$ python -q
>>> import numpy as np
>>> import numpy.linalg as la
>>> np.set_printoptions(precision=3, suppress=True, linewidth=200, floatmode="fixed")
>>> A = np.load("m.npy")
>>> A
array([[-0.641, -0.196, -0.494, -0.553],
       [ 0.288, -0.926,  0.179, -0.165],
       [ 0.096, -0.225, -0.739,  0.628],
       [-0.705, -0.231,  0.422,  0.521]])
>>> np.kron(np.eye(2, dtype=int), A)
array([[-0.641, -0.196, -0.494, -0.553, -0.000, -0.000, -0.000, -0.000],
       [ 0.288, -0.926,  0.179, -0.165,  0.000, -0.000,  0.000, -0.000],
       [ 0.096, -0.225, -0.739,  0.628,  0.000, -0.000, -0.000,  0.000],
       [-0.705, -0.231,  0.422,  0.521, -0.000, -0.000,  0.000,  0.000],
       [-0.000, -0.000, -0.000, -0.000, -0.641, -0.196, -0.494, -0.553],
       [ 0.000, -0.000,  0.000, -0.000,  0.288, -0.926,  0.179, -0.165],
       [ 0.000, -0.000, -0.000,  0.000,  0.096, -0.225, -0.739,  0.628],
       [-0.000, -0.000,  0.000,  0.000, -0.705, -0.231,  0.422,  0.521]])
>>> round(float(la.det(2 * A)), 3), np.round(la.det(A), 3)
(-16.0, np.float64(-1.0))
>>> round(la.eigvals(A).sum().real, 3)
np.float64(-1.784)
>>> rng = np.random.default_rng(7969)
>>> labels = rng.permutation(4)
>>> out = A[:, labels] * rng.choice([-1, 1], 4)
>>> out
array([[ 0.641, -0.553, -0.494,  0.196],
       [-0.288, -0.165,  0.179,  0.926],
       [-0.096,  0.628, -0.739,  0.225],
       [ 0.705,  0.521,  0.422,  0.231]])
>>> Uu, _, vt = la.svd(A.T @ out)
>>> np.round(Uu @ vt, 3) + 0
array([[-1.000,  0.000,  0.000,  0.000],
       [ 0.000,  0.000,  0.000, -1.000],
       [ 0.000,  0.000,  1.000,  0.000],
       [ 0.000,  1.000,  0.000,  0.000]])
>>> np.round(la.lstsq(A, out)[0], 3) + 0
array([[-1.000,  0.000,  0.000,  0.000],
       [ 0.000,  0.000,  0.000, -1.000],
       [ 0.000,  0.000,  1.000,  0.000],
       [ 0.000,  1.000,  0.000,  0.000]])
>>> t = rng.uniform(0, 2 * np.pi, 26)
>>> q, _ = la.qr(np.array([[0.2, 0.1], [-0.8, 0.6], [-0.5, 0.0], [0.7, -0.9], [-0.4, 0.2]]))
>>> F = 3 * np.c_[np.cos(t), np.sin(t)] @ q.T
>>> F.round(3) + 0
array([[ 1.067,  0.574, -1.457, -2.318, -0.197],
       [-0.088, -1.752, -0.306,  2.321, -0.665],
       [ 1.000, -1.678, -1.919,  0.598, -1.071],
       [ 0.986, -1.692, -1.901,  0.636, -1.071],
       [-0.712, -1.180,  0.773,  2.543, -0.187],
       [ 1.333, -0.818, -2.204, -0.977, -0.861],
       [-0.409, -1.515,  0.235,  2.507, -0.442],
       [ 0.232,  1.659,  0.067, -2.421,  0.571],
       [-1.339,  0.690,  2.181,  1.147,  0.812],
       [-1.127, -0.428,  1.584,  2.227,  0.280],
       [ 0.304,  1.604, -0.055, -2.462,  0.520],
       [ 0.537,  1.389, -0.458, -2.541,  0.341],
       [ 0.191, -1.871, -0.755,  2.052, -0.825],
       [-0.304,  1.897,  0.930, -1.916,  0.880],
       [-1.214,  1.343,  2.157,  0.143,  1.023],
       [-0.781, -1.084,  0.901,  2.527, -0.121],
       [-1.315,  0.290,  2.045,  1.610,  0.642],
       [ 0.000,  1.798,  0.449, -2.247,  0.719],
       [ 0.343, -1.903, -0.991,  1.863, -0.899],
       [ 1.299, -1.063, -2.215, -0.620, -0.945],
       [ 0.967,  0.779, -1.256, -2.424, -0.075],
       [ 0.105, -1.843, -0.619,  2.145, -0.779],
       [ 1.323, -0.352, -2.072, -1.544, -0.670],
       [-1.092,  1.566,  2.030, -0.319,  1.063],
       [-1.251,  1.244,  2.188,  0.322,  0.998],
       [ 0.405, -1.908, -1.084,  1.778, -0.925]])
>>> la.lstsq(F[:-1].T, F[-1])[2]
np.int32(2)
>>> np.round(F @ la.pinv(F) @ F, 3) + 0
array([[ 1.067,  0.574, -1.457, -2.318, -0.197],
       [-0.088, -1.752, -0.306,  2.321, -0.665],
       [ 1.000, -1.678, -1.919,  0.598, -1.071],
       [ 0.986, -1.692, -1.901,  0.636, -1.071],
       [-0.712, -1.180,  0.773,  2.543, -0.187],
       [ 1.333, -0.818, -2.204, -0.977, -0.861],
       [-0.409, -1.515,  0.235,  2.507, -0.442],
       [ 0.232,  1.659,  0.067, -2.421,  0.571],
       [-1.339,  0.690,  2.181,  1.147,  0.812],
       [-1.127, -0.428,  1.584,  2.227,  0.280],
       [ 0.304,  1.604, -0.055, -2.462,  0.520],
       [ 0.537,  1.389, -0.458, -2.541,  0.341],
       [ 0.191, -1.871, -0.755,  2.052, -0.825],
       [-0.304,  1.897,  0.930, -1.916,  0.880],
       [-1.214,  1.343,  2.157,  0.143,  1.023],
       [-0.781, -1.084,  0.901,  2.527, -0.121],
       [-1.315,  0.290,  2.045,  1.610,  0.642],
       [ 0.000,  1.798,  0.449, -2.247,  0.719],
       [ 0.343, -1.903, -0.991,  1.863, -0.899],
       [ 1.299, -1.063, -2.215, -0.620, -0.945],
       [ 0.967,  0.779, -1.256, -2.424, -0.075],
       [ 0.105, -1.843, -0.619,  2.145, -0.779],
       [ 1.323, -0.352, -2.072, -1.544, -0.670],
       [-1.092,  1.566,  2.030, -0.319,  1.063],
       [-1.251,  1.244,  2.188,  0.322,  0.998],
       [ 0.405, -1.908, -1.084,  1.778, -0.925]])
>>> cen = F - F.mean(axis=0)
>>> V = la.svd(cen)[2][:2]
>>> out = cen - cen @ V.T @ V
>>> np.diag(V.T @ V)
array([0.199, 0.405, 0.546, 0.722, 0.127])
>>> np.round(np.cov(cen @ V.T, rowvar=False), 3) + 0
array([[5.203, 0.000],
       [0.000, 4.085]])
>>> np.round(out.std(axis=0), 3) + 0
array([0.000, 0.000, 0.000, 0.000, 0.000])
>>> la.norm(out, axis=1).round(6).argmax()
np.int64(0)
>>> round(la.norm(out) / la.norm(cen), 3)
np.float64(0.0)
>>> Uu, sigma, vt = la.svd(F)
>>> sigma.round(3) + 0
array([11.479, 10.112,  0.000,  0.000,  0.000])
>>> np.argmax(sigma[:-1] / (sigma[1:] + 1e-6)) + 1
np.int64(2)
>>> out = Uu[:, :2] @ np.diag(sigma[:2]) @ vt[:2]
>>> la.matrix_rank(out)
np.int64(2)
>>> la.matrix_rank(F, rtol=0.05)
np.int64(2)
>>> [round(float(x), 3) for x in la.svd(F, compute_uv=False)[:3]]
[11.479, 10.112, 0.0]
>>> np.argsort(-la.norm(F, axis=0).round(6), kind="stable")[:3]
array([3, 2, 1])
>>> la.matrix_rank(F, rtol=0.1)
np.int64(2)
>>> m1 = np.eye(4, dtype=int)[rng.permutation(4)]
>>> m1
array([[0, 0, 1, 0],
       [0, 0, 0, 1],
       [1, 0, 0, 0],
       [0, 1, 0, 0]])
>>> G = np.cov(F, rowvar=False)
>>> round(float(np.corrcoef(F[:, 4], F[:, 0])[0, 1]), 3)
-0.691
>>> np.polyfit(F[:, 4], F[:, 0], 1)
array([-0.827, -0.042])
>>> np.argwhere(np.triu(np.abs(np.corrcoef(F.T)) > 0.8, 1))
array([[0, 2],
       [1, 4],
       [2, 4]])
>>> np.median(F, axis=0)
array([ 0.148, -0.390, -0.181,  0.460, -0.154])
>>> G.shape
(5, 5)
>>> np.argsort(-F.std(axis=0).round(6), kind="stable")
array([3, 2, 1, 0, 4])
>>> labels = rng.permutation(4)
>>> out = m1[:, labels] * rng.choice([-1, 1], 4)
>>> out
array([[ 0, -1,  0,  0],
       [ 0,  0, -1,  0],
       [ 0,  0,  0, -1],
       [-1,  0,  0,  0]])
>>> Uu, _, vt = la.svd(m1.T @ out)
>>> la.lstsq(m1, out)[0]
array([[ 0.000,  0.000,  0.000, -1.000],
       [-1.000,  0.000,  0.000,  0.000],
       [ 0.000, -1.000,  0.000,  0.000],
       [ 0.000,  0.000, -1.000,  0.000]])
>>> labels
array([1, 2, 3, 0])
>>> Uu @ vt
array([[ 0.000,  0.000,  0.000, -1.000],
       [-1.000,  0.000,  0.000,  0.000],
       [ 0.000, -1.000,  0.000,  0.000],
       [ 0.000,  0.000, -1.000,  0.000]])
>>> evals, V = la.eigh(m1)
>>> x0 = np.array([5, -4, 4, 0])
>>> x0 @ m1 @ x0
np.int64(40)
>>> np.round(V * np.abs(evals) @ V.T, 3) + 0
array([[1.000, 0.000, 0.000, 0.000],
       [0.000, 1.000, 0.000, 0.000],
       [0.000, 0.000, 1.000, 0.000],
       [0.000, 0.000, 0.000, 1.000]])
>>> V * np.maximum(evals, 0) @ V.T
array([[0.500, 0.000, 0.500, 0.000],
       [0.000, 0.500, 0.000, 0.500],
       [0.500, 0.000, 0.500, 0.000],
       [0.000, 0.500, 0.000, 0.500]])
>>> np.abs(m1).sum(axis=1).max(), np.abs(evals).max()
(np.int64(1), np.float64(1.0))
>>> x0 = np.array([4, 4, 5, 1])
>>> np.round(la.det(m1), 3)
np.float64(1.0)
>>> round(float(la.norm(x0)), 3), round(float(la.norm(m1 @ x0)), 3)
(7.616, 7.616)
>>> np.abs(la.eigvals(m1))
array([1.000, 1.000, 1.000, 1.000])
>>> 4 - la.matrix_rank(m1 - np.eye(4), tol=1e-8)
np.int64(2)
>>> np.sort(np.abs(np.degrees(np.angle(la.eigvals(m1)))))
array([  0.000,   0.000, 180.000, 180.000])
>>> np.trace(m1 @ m1 @ m1) // 6
np.int64(0)
>>> m1 @ m1
array([[1, 0, 0, 0],
       [0, 1, 0, 0],
       [0, 0, 1, 0],
       [0, 0, 0, 1]])
>>> Lm = np.diag(m1.sum(axis=1)) - m1
>>> round(la.det(Lm[1:, 1:]))
0
>>> la.matrix_rank(Lm)
np.int64(2)
>>> (la.eigvalsh(Lm) < 1e-8).sum()
np.int64(2)
>>> mat = np.load("sample17.npy")
>>> mat
array([[ 0.000,  0.000,  0.000,  0.000,  0.000, -4.000],
       [ 0.000,  0.000,  0.000,  0.000,  0.000,  3.000],
       [ 0.000,  0.000,  0.000,  0.000,  0.000, -3.000],
       [ 0.000,  0.000,  0.000,  0.000,  0.000,  4.000],
       [ 0.000,  0.000,  0.000,  0.000,  0.000, -3.000],
       [-4.000,  3.000, -3.000,  4.000, -3.000,  0.000]])
>>> mat @ la.pinv(mat) @ mat
array([[ 0.000,  0.000,  0.000,  0.000,  0.000, -4.000],
       [ 0.000,  0.000,  0.000,  0.000,  0.000,  3.000],
       [ 0.000,  0.000,  0.000,  0.000,  0.000, -3.000],
       [ 0.000,  0.000,  0.000,  0.000,  0.000,  4.000],
       [ 0.000,  0.000,  0.000,  0.000,  0.000, -3.000],
       [-4.000,  3.000, -3.000,  4.000, -3.000,  0.000]])
>>> np.allclose(mat[:-1].T @ la.lstsq(mat[:-1].T, mat[-1])[0], mat[-1])
False
>>> la.lstsq(mat[:-1].T, mat[-1])[2]
np.int32(1)
>>> np.abs(np.diag(la.qr(mat)[1])) > 1e-9
array([ True, False, False, False, False,  True])
>>> feats = np.load("dump.npy")
>>> feats
array([[ 0.897,  0.889,  1.837],
       [ 2.003,  2.016,  3.986],
       [-0.135, -0.239, -0.359],
       [ 0.831,  0.962,  1.746],
       [ 1.153,  1.212,  2.459],
       [-0.854, -0.803, -1.783],
       [ 1.297,  1.184,  2.613],
       [-0.525, -0.507, -1.017],
       [-1.579, -1.540, -3.013],
       [ 1.857,  1.895,  3.607],
       [-1.456, -1.403, -3.073],
       [-0.495, -0.345, -0.974],
       [-0.415, -0.434, -0.965],
       [-0.385, -0.495, -1.029],
       [ 0.664,  0.584,  1.219],
       [-0.973, -0.996, -2.006],
       [-1.626, -1.607, -3.152],
       [-1.982, -2.071, -4.170],
       [ 1.484,  1.460,  2.966],
       [ 0.549,  0.574,  1.080]])
>>> Uu, sigma, vt = la.svd(feats)
>>> sigma
array([13.194,  0.266,  0.215])
>>> out = Uu[:, :1] @ np.diag(sigma[:1]) @ vt[:1]
>>> round(float(la.norm(feats - out) / la.norm(feats)), 3)
0.026
>>> np.round(la.norm(feats - out, 2), 3), round(sigma[1], 3)
(np.float64(0.266), np.float64(0.266))
>>> u, g = feats[7], feats[19]
>>> round(float(u @ u), 3)
1.567
>>> pr = (u @ g) / (u @ u) * u
>>> np.round((g - pr) @ u, 3)
np.float64(0.0)
>>> x0 = np.array([-3, 1, -1])
>>> target = feats @ x0
>>> la.solve(feats.T @ feats, feats.T @ target)
array([-3.000,  1.000, -1.000])
>>> np.round(la.pinv(feats) @ feats, 3) + 0
array([[1.000, 0.000, 0.000],
       [0.000, 1.000, 0.000],
       [0.000, 0.000, 1.000]])
>>> la.lstsq(feats, target)[0]
array([-3.000,  1.000, -1.000])
>>> target = target + 0.05 * rng.normal(size=20)
>>> target
array([-3.659, -7.928,  0.497, -3.359, -4.704,  3.525, -5.354,  2.107,  6.245, -7.374,  6.034,  2.157,  1.863,  1.651, -2.667,  3.992,  6.388,  8.093, -5.997, -2.181])
>>> coef, *_ = la.lstsq(feats, target)
>>> coef
array([-3.055,  0.980, -0.971])
>>> np.round(feats.T @ (target - feats @ coef), 3) + 0
array([0.000, 0.000, 0.000])
>>> round(la.norm(target - feats @ coef), 3)
np.float64(0.19)
>>> [round(float(la.norm(la.solve(feats.T @ feats + lam * np.eye(3), feats.T @ target))), 2) for lam in (0, 1, 10, 100)]
[3.35, 1.63, 1.55, 1.04]
>>> out = np.array([[-7, 7], [-4, -8], [-5, -2]])
>>> la.matrix_rank(np.vstack([feats, out.T]))
np.int64(3)
>>> M = np.loadtxt("case18.csv", delimiter=",")
>>> M
array([[ 0.258,  0.409, -0.650, -2.159,  2.898],
       [ 0.044,  0.017, -0.476, -3.852, -0.196],
       [-0.030, -0.421,  0.326,  8.149, -2.287],
       [-0.687,  0.154, -0.193,  7.064, -1.144],
       [-0.149, -0.501, -0.566,  3.921, -4.341],
       [-0.171, -0.675, -0.509, 11.734, -2.025],
       [ 0.507, -2.023,  1.054, -0.512,  2.429],
       [-0.053,  1.524, -0.573,  5.802,  5.968],
       [ 0.368, -2.150, -0.344,  5.642, -6.142],
       [-0.198,  0.317, -0.469,  3.157,  3.395],
       [ 0.282,  2.876, -1.390,  2.821,  1.559],
       [-0.510,  0.021,  1.019,  0.683,  0.242],
       [ 0.231,  0.858,  0.691, -6.391,  0.960],
       [ 0.440, -2.853,  0.397,  4.007,  3.175],
       [ 0.943,  0.553, -0.406,  0.912, -0.602],
       [-0.609, -1.489,  0.451, -2.201,  3.939],
       [ 0.088,  2.093,  0.113, -0.134, -4.783],
       [-0.305, -0.572,  0.552, -4.730,  2.436],
       [ 0.504, -1.675, -0.081,  9.694, -1.176],
       [ 0.474,  1.168,  0.506, -3.050,  2.304],
       [-0.157, -2.063, -1.064,  1.019,  0.779],
       [ 0.346, -1.550, -0.358,  0.090,  2.288]])
>>> cen = (M - M.mean(axis=0)) / M.std(axis=0)
>>> np.argwhere(np.abs(cen) > 2)
array([[ 5,  3],
       [ 8,  4],
       [10,  1],
       [10,  2],
       [14,  0]])
>>> cen.std(axis=0)
array([1.000, 1.000, 1.000, 1.000, 1.000])
>>> coef = la.lstsq(np.delete(cen, 4, axis=1), cen[:, 4])[0]
>>> np.abs(coef).argmax()
np.int64(3)
>>> coef
array([-0.074, -0.028, -0.030, -0.372])
>>> round(1 - np.var(cen[:, 4] - np.delete(cen, 4, axis=1) @ coef), 3)
np.float64(0.13)
